$ ipython --no-banner

In [1]: import numpy as np

In [2]: from numpy import linalg as LA

In [3]: np.set_printoptions(precision=2, suppress=True, linewidth=140, sign=" ")

In [4]: J = np.array([[4.02, 3.0, 0.0], [5.0, 0.02, 3.0], [4.0, 3.0, 0.02]])

In [5]: r0, v = J[0], J[2]

In [6]: r0 @ v
Out[6]: np.float64(25.08)

In [7]: round(float(r0 @ r0), 2)
Out[7]: 25.16

In [8]: p = (r0 @ v) / (r0 @ r0) * r0

In [9]: v - p
Out[9]: array([-0.01,  0.01,  0.02])

In [10]: np.outer(r0, v)
Out[10]: 
array([[ 16.08,  12.06,   0.08],
       [ 12.  ,   9.  ,   0.06],
       [  0.  ,   0.  ,   0.  ]])

In [11]: LA.matrix_rank(np.outer(r0, v))
Out[11]: np.int64(1)

In [12]: rng = np.random.default_rng(886)

In [13]: lab = rng.permutation(3)

In [14]: lab
Out[14]: array([ 1,  2,  0])

In [15]: M2 = J[lab][:, lab]

In [16]: np.diag(M2)
Out[16]: array([ 0.02,  0.02,  4.02])

In [17]: np.trace(M2)
Out[17]: np.float64(4.06)

In [18]: np.sort(np.abs(LA.eigvals(M2)))
Out[18]: array([ 0.02,  3.27,  7.31])

In [19]: round(float(LA.det(M2)), 2), round(LA.det(J[lab]), 2)
Out[19]: (-0.48, np.float64(-0.48))

In [20]: np.argsort(-LA.norm(J, axis=0).round(6), kind="stable")[:3]
Out[20]: array([ 0,  1,  2])

In [21]: round(LA.norm(J, 2) / LA.norm(J), 2)
Out[21]: np.float64(0.92)

In [22]: LA.cond(J) > 100
Out[22]: np.True_

In [23]: W0 = np.load("test7.npy")

In [24]: W0
Out[24]: 
array([[ 13,  13],
       [ 13,  17]])

In [25]: Q, vecs = LA.qr(W0[:, :1])[0], LA.qr(W0[:, 1:])[0]

In [26]: sigma = LA.svd(Q.T @ vecs, compute_uv=False)

In [27]: np.round(LA.norm(Q @ Q.T - vecs @ vecs.T, 2), 2)
Out[27]: np.float64(0.13)

In [28]: (sigma > 0.9).sum()
Out[28]: np.int64(1)

In [29]: np.degrees(np.arccos(sigma.clip(0, 1)))
Out[29]: array([ 7.59])

In [30]: vals, vecs = LA.eigh(W0)

In [31]: x = np.array([3, 4])

In [32]: vecs * np.sqrt(vals) @ vecs.T
Out[32]: 
array([[ 3.03,  1.95],
       [ 1.95,  3.63]])

In [33]: (np.sign(vecs[:, -1].round(6)) == np.sign(vecs[0, -1].round(6))).astype(int)
Out[33]: array([ 1,  1])

In [34]: x @ W0 @ x / (x @ x), round(vals[0], 2), round(vals[-1], 2)
Out[34]: (np.float64(28.04), np.float64(1.85), np.float64(28.15))

In [35]: P = np.triu(np.array([[7, 5, 8], [-8, 0, -7], [-9, -1, -8]]), 1) + np.eye(3)

In [36]: M2 = P @ J @ LA.inv(P)

In [37]: LA.matrix_rank(M2)
Out[37]: np.int64(3)

In [38]: round(LA.det(M2), 2)
Out[38]: np.float64(-0.48)

In [39]: round(np.trace(M2), 2), round(float(np.trace(J)), 2)
Out[39]: (np.float64(4.06), 4.06)

In [40]: lab = rng.permutation(2)

In [41]: lab
Out[41]: array([ 1,  0])

In [42]: M2 = W0[lab][:, lab]

In [43]: np.round(LA.det(M2), 2), round(LA.det(W0[lab]), 2)
Out[43]: (np.float64(52.0), np.float64(-52.0))

In [44]: np.sort(np.abs(LA.eigvals(M2)))
Out[44]: array([  1.85,  28.15])

In [45]: M2
Out[45]: 
array([[ 17,  13],
       [ 13,  13]])

In [46]: np.diag(M2)
Out[46]: array([ 17,  13])

In [47]: K = np.load("arr.npy")

In [48]: K
Out[48]: 
array([[ 1.  ,  0.7 ,  0.49,  0.34],
       [ 0.7 ,  1.  ,  0.7 ,  0.49],
       [ 0.49,  0.7 ,  1.  ,  0.7 ],
       [ 0.34,  0.49,  0.7 ,  1.  ]])

In [49]: r0 = np.array([0, 0, 0, 0])

In [50]: M2 = K + np.outer(r0, np.eye(4)[1])

In [51]: M2
Out[51]: 
array([[ 1.  ,  0.7 ,  0.49,  0.34],
       [ 0.7 ,  1.  ,  0.7 ,  0.49],
       [ 0.49,  0.7 ,  1.  ,  0.7 ],
       [ 0.34,  0.49,  0.7 ,  1.  ]])

In [52]: LA.matrix_rank(M2 - K)
Out[52]: np.int64(0)

In [53]: round(LA.det(M2) / LA.det(K), 2), round(1 + LA.solve(K, r0)[1], 2)
Out[53]: (np.float64(1.0), np.float64(1.0))

In [54]: E = np.load("case10.npy")

In [55]: E
Out[55]: 
array([[ 0.5 ,  0.5 ,  0.  ],
       [ 0.5 ,  0.5 ,  0.  ],
       [ 0.33,  0.33,  0.33]])

In [56]: # rows 0 and 1 are equal

In [57]: M2 = E / LA.norm(E, axis=1, keepdims=True)

In [58]: gram = M2 @ M2.T

In [59]: (np.abs(gram) > 0.9).astype(int)
Out[59]: 
array([[ 1,  1,  0],
       [ 1,  1,  0],
       [ 0,  0,  1]])

In [60]: (gram - 2 * np.eye(3)).round(6).argmax(axis=1)
Out[60]: array([ 1,  0,  0])

In [61]: np.argwhere(np.triu(np.abs(gram) > 0.95, 1))
Out[61]: array([[ 0,  1]])

In [62]: gram
Out[62]: 
array([[ 1.  ,  1.  ,  0.82],
       [ 1.  ,  1.  ,  0.82],
       [ 0.82,  0.82,  1.  ]])

In [63]: LA.matrix_rank(gram)
Out[63]: np.int64(2)

In [64]: round(float(np.abs(gram).max()), 2)
Out[64]: 1.0

In [65]: m1 = np.load("run13.npy")

In [66]: m1
Out[66]: 
array([[ 0,  2,  2, -2],
       [-2,  0,  1, -1],
       [-2, -1,  0, -1],
       [ 2,  1,  1,  0]])

In [67]: # antisymmetric, zero diagonal

In [68]: x = np.array([-3, 0, 1, 2])

In [69]: y = m1 @ x

In [70]: beta, lr = np.zeros(4), 1 / LA.norm(m1, 2) ** 2

In [71]: for i in range(250):
    ...:     beta -= lr * m1.T @ (m1 @ beta - y)
    ...:     if i % 50 == 0: print(i, round(LA.norm(m1 @ beta - y), 2))
    ...: 
0 1.57
50 0.62
100 0.24
150 0.1
200 0.04

In [72]: beta
Out[72]: array([-2.99, -0.01,  0.99,  1.98])

In [73]: round(float(LA.cond(m1)), 2)
Out[73]: 7.36

In [74]: lab = rng.permutation(4)

In [75]: lab
Out[75]: array([ 0,  1,  2,  3])

In [76]: M2 = m1[lab][:, lab]

In [77]: np.diag(M2)
Out[77]: array([ 0,  0,  0,  0])

In [78]: round(LA.det(M2), 2), round(LA.det(m1[lab]), 2)
Out[78]: (np.float64(4.0), np.float64(4.0))

In [79]: np.allclose(M2, m1)
Out[79]: True

In [80]: W = np.array([[-1, 4, 4, 1], [-2, 1, 5, -5], [4, -4, 3, -2], [1, -4, 0, 2]])

In [81]: beta = np.array([3, -3, -5, 3])

In [82]: H = np.maximum(m1 @ W + beta, 0)

In [83]: H
Out[83]: 
array([[  5,   0,  11,   0],
       [  8,   0,   0,   0],
       [  6,   0,   0,   4],
       [  3,   2,  11,   0]])

In [84]: (H > 0).astype(int)
Out[84]: 
array([[ 1,  0,  1,  0],
       [ 1,  0,  0,  0],
       [ 1,  0,  0,  1],
       [ 1,  1,  1,  0]])

In [85]: W2 = np.array([[-1, -2], [3, 5], [4, 3], [5, 1]])

In [86]: W @ W2
Out[86]: 
array([[ 34,  35],
       [  0,  19],
       [-14, -21],
       [ -3, -20]])

In [87]: (H @ W2).round(6).argmax(axis=1)
Out[87]: array([ 0,  0,  0,  0])

In [88]: data = np.loadtxt("sample7.csv", delimiter=",")

In [89]: data
Out[89]: 
array([[ 0., -5., -6., -6.],
       [ 5.,  0., -1., -2.],
       [ 6.,  1.,  0.,  1.],
       [ 6.,  2., -1.,  0.]])

In [90]: # antisymmetric, zero diagonal

In [91]: x = np.array([-2, -1, 3, -1])

In [92]: a = np.maximum(data @ x, 0)

In [93]: a
Out[93]: array([ 0.,  0.,  0.,  0.])

In [94]: np.flatnonzero(a > 1e-9)
Out[94]: array([], dtype=int64)

In [95]: data.T @ a
Out[95]: array([ 0.,  0.,  0.,  0.])

In [96]: W = np.array([[0, -2, -3], [3, 0, 1], [0, -3, -2], [0, 0, -2]])

In [97]: beta = np.array([0, 2, 1])

In [98]: H = np.maximum(data @ W + beta, 0)

In [99]: (H > 0).astype(int)
Out[99]: 
array([[ 0,  1,  1],
       [ 0,  0,  0],
       [ 1,  0,  0],
       [ 1,  0,  0]])

In [100]: LA.matrix_rank(H)
Out[100]: np.int64(2)

In [101]: (H > 0).mean(axis=0)
Out[101]: array([ 0.5 ,  0.25,  0.25])

In [102]: H
Out[102]: 
array([[  0.,  20.,  20.],
       [  0.,   0.,   0.],
       [  3.,   0.,   0.],
       [  6.,   0.,   0.]])

In [103]: W2 = np.array([[-1, 3], [4, -1], [1, 5]])

In [104]: (H @ W2).round(6).argmax(axis=1)
Out[104]: array([ 0,  0,  1,  1])

In [105]: W @ W2
Out[105]: 
array([[-11, -13],
       [ -2,  14],
       [-14,  -7],
       [ -2, -10]])

In [106]: H @ W2
Out[106]: 
array([[100.,  80.],
       [  0.,   0.],
       [ -3.,   9.],
       [ -6.,  18.]])

In [107]: X = np.load("data.npy")

In [108]: X
Out[108]: 
array([[ 5.,  1.,  0.],
       [ 0.,  5.,  1.],
       [ 0.,  0.,  5.]])

In [109]: # triangular, det is the product of the diagonal

In [110]: def softmax(z):
     ...:     e = np.exp(z - z.max(axis=-1, keepdims=True))
     ...:     return e / e.sum(axis=-1, keepdims=True)
     ...: 

In [111]: softmax(X[1] + -2)
Out[111]: array([ 0.01,  0.98,  0.02])

In [112]: np.round(softmax(10 * X[1]), 2) + 0
Out[112]: array([ 0.,  1.,  0.])

In [113]: S = X @ X.T / np.sqrt(3)

In [114]: np.round(softmax(S + np.triu(np.full(S.shape, -np.inf), 1)), 2) + 0
Out[114]: 
array([[ 1.,  0.,  0.],
       [ 0.,  1.,  0.],
       [ 0.,  0.,  1.]])

In [115]: np.round(softmax(S), 2) + 0
Out[115]: 
array([[ 1.,  0.,  0.],
       [ 0.,  1.,  0.],
       [ 0.,  0.,  1.]])

In [116]: softmax(S).round(6).argmax(axis=1)
Out[116]: array([ 0,  1,  2])

In [117]: lab = rng.permutation(4)

In [118]: M2 = data[:, lab] * rng.choice([-1, 1], 4)

In [119]: M2
Out[119]: 
array([[-5.,  6., -6., -0.],
       [ 0.,  1., -2., -5.],
       [ 1., -0.,  1., -6.],
       [ 2.,  1.,  0., -6.]])

In [120]: U, _, VT = LA.svd(data.T @ M2)

In [121]: lab
Out[121]: array([ 1,  2,  3,  0])

In [122]: np.round(U @ VT, 2) + 0
Out[122]: 
array([[ 0.,  0.,  0., -1.],
       [ 1.,  0.,  0.,  0.],
       [ 0., -1.,  0.,  0.],
       [ 0.,  0.,  1.,  0.]])

In [123]: feats = np.load("a.npy")

In [124]: feats
Out[124]: 
array([[ 5,  5,  4, -9],
       [ 5,  7,  7, -5],
       [ 1,  5,  8, -4]])

In [125]: M2 = np.array([[2, -3], [1, 1]])

In [126]: W2 = np.kron(M2, feats)

In [127]: W2
Out[127]: 
array([[ 10,  10,   8, -18, -15, -15, -12,  27],
       [ 10,  14,  14, -10, -15, -21, -21,  15],
       [  2,  10,  16,  -8,  -3, -15, -24,  12],
       [  5,   5,   4,  -9,   5,   5,   4,  -9],
       [  5,   7,   7,  -5,   5,   7,   7,  -5],
       [  1,   5,   8,  -4,   1,   5,   8,  -4]])

In [128]: round(float(LA.norm(W2, 2)), 2), round(LA.norm(M2, 2) * LA.norm(feats, 2), 2)
Out[128]: (69.41, np.float64(69.41))

In [129]: LA.matrix_rank(W2)
Out[129]: np.int64(6)

In [130]: W2.shape
Out[130]: (6, 8)
